$ python3 -q
>>> import numpy as np
>>> import numpy.linalg as la
>>> np.set_printoptions(precision=2, suppress=True, linewidth=140, floatmode="fixed")
>>> def rnd(a):
...     return np.round(a, 2) + 0
... 
>>> mat = np.loadtxt("dump.csv", delimiter=",")
>>> print(mat)
[[ 0.02  0.16  0.22]
 [-0.04 -4.11 -4.24]
 [ 0.01 -2.32 -2.48]
 [-0.07  3.09  3.20]
 [-0.09 -1.50 -1.50]
 [-0.05  2.12  2.09]
 [-0.04  1.31  1.37]
 [-0.17  4.28  4.41]
 [-0.06  1.41  1.19]
 [-0.09  0.38  0.65]
 [-0.27 -1.83 -1.83]
 [-0.07  3.45  3.45]
 [-0.03  1.40  1.17]
 [ 0.08 -0.53 -0.55]
 [ 0.01  1.51  1.37]
 [ 0.01 -1.65 -1.71]
 [ 0.16 -0.36 -0.33]
 [-0.15  2.06  2.19]
 [ 0.04  0.15  0.19]
 [ 0.04 -0.64 -0.52]
 [ 0.04  0.38  0.61]
 [ 0.01 -0.18 -0.14]
 [-0.21  2.95  3.08]
 [-0.14 -1.29 -1.08]]
>>> print(la.cond(mat) > 100)
False
>>> round(np.log10(la.cond(mat)))
2
>>> [round(float(x), 2) for x in la.svd(mat, compute_uv=False)[:3]]
[14.16, 0.51, 0.41]
>>> proj = mat @ la.solve(mat.T @ mat, mat.T)
>>> rnd(la.eigvalsh(proj))
array([0.00, 0.00, 0.00, 0.00, 0.00, 0.00, 0.00, 0.00, 0.00, 0.00, 0.00, 0.00, 0.00, 0.00, 0.00, 0.00, 0.00, 0.00, 0.00, 0.00, 0.00, 1.00,
       1.00, 1.00])
>>> np.allclose(proj @ proj, proj)
True
>>> data = np.load("sample5.npy")
>>> data
array([[-2.00,  3.00,  0.00,  0.00,  0.00],
       [ 3.00,  0.00,  3.00,  0.00,  0.00],
       [ 0.00,  3.00, -1.00,  3.00,  0.00],
       [ 0.00,  0.00,  3.00,  0.00,  3.00],
       [ 0.00,  0.00,  0.00,  3.00,  2.00]])
>>> x0 = np.array([0, 0, 0, 2, 3])
>>> rhs = data @ x0
>>> rhs
array([ 0.00,  0.00,  6.00,  9.00, 12.00])
>>> rnd(la.solve(data.T, data[0]))
array([1.00, 0.00, 0.00, 0.00, 0.00])
>>> rnd(la.solve(data, -1 * rhs))
array([ 0.00,  0.00,  0.00, -2.00, -3.00])
>>> W0 = np.loadtxt("m.csv", delimiter=",")
>>> W0
array([[ 0.00,  0.00,  0.00,  0.00, -5.00],
       [ 0.00,  0.00,  0.00,  0.00,  7.00],
       [ 0.00, -8.00,  0.00,  0.00,  0.00],
       [ 0.00,  0.00,  0.00,  8.00,  9.00]])
>>> rnd(W0 @ la.pinv(W0) @ W0)
array([[ 0.00,  0.00,  0.00,  0.00, -5.00],
       [ 0.00,  0.00,  0.00,  0.00,  7.00],
       [ 0.00, -8.00,  0.00,  0.00,  0.00],
       [ 0.00,  0.00,  0.00,  8.00,  9.00]])
>>> rnd(np.trace(la.pinv(W0) @ W0))
np.float64(3.0)
>>> np.unique(W0.round(6), axis=0).shape
(4, 5)
